% ipython --no-banner

In [1]: import numpy as np

In [2]: import numpy.linalg as la

In [3]: np.set_printoptions(precision=1, suppress=True, linewidth=200, sign=" ")

In [4]: rd = lambda a: np.round(a, 1) + 0

In [5]: rng = np.random.default_rng(6373)

In [6]: K = (rng.random((4, 4)) < 0.3) + np.eye(4)

In [7]: K /= K.sum(axis=1, keepdims=True)

In [8]: rd(K)
Out[8]: 
array([[ 0.3,  0.3,  0. ,  0.3],
       [ 0. ,  0.3,  0.3,  0.3],
       [ 0. ,  0. ,  0.5,  0.5],
       [ 0. ,  0. ,  0. ,  1. ]])

In [9]: K.sum(axis=1)
Out[9]: array([ 1.,  1.,  1.,  1.])

In [10]: rd(np.sort(np.abs(la.eigvals(K)))[::-1])
Out[10]: array([ 1. ,  0.5,  0.3,  0.3])

In [11]: K @ np.ones(4)
Out[11]: array([ 1.,  1.,  1.,  1.])

In [12]: pr = np.eye(4)[3]

In [13]: for _ in range(3):
    ...:     pr = pr @ K
    ...:     print(pr.round(1))
    ...: 
[ 0.  0.  0.  1.]
[ 0.  0.  0.  1.]
[ 0.  0.  0.  1.]

In [14]: def softmax(z):
    ...:     e = np.exp(z - z.max(axis=-1, keepdims=True))
    ...:     return e / e.sum(axis=-1, keepdims=True)
    ...: 

In [15]: rd(softmax(K[2] + 3))
Out[15]: array([ 0.2,  0.2,  0.3,  0.3])

In [16]: rd(softmax(K[2]))
Out[16]: array([ 0.2,  0.2,  0.3,  0.3])

In [17]: scores = K @ K.T / np.sqrt(4)

In [18]: rd(softmax(scores))
Out[18]: 
array([[ 0.3,  0.2,  0.2,  0.3],
       [ 0.2,  0.3,  0.3,  0.3],
       [ 0.2,  0.2,  0.3,  0.3],
       [ 0.2,  0.2,  0.2,  0.3]])

In [19]: softmax(scores).round(6).argmax(axis=1)
Out[19]: array([ 0,  1,  2,  3])

In [20]: rd(softmax(scores)[2] @ K)
Out[20]: array([ 0.1,  0.2,  0.2,  0.6])

In [21]: rd(softmax(scores + np.triu(np.full(scores.shape, -np.inf), 1)))
Out[21]: 
array([[ 1. ,  0. ,  0. ,  0. ],
       [ 0.5,  0.5,  0. ,  0. ],
       [ 0.3,  0.3,  0.4,  0. ],
       [ 0.2,  0.2,  0.2,  0.3]])
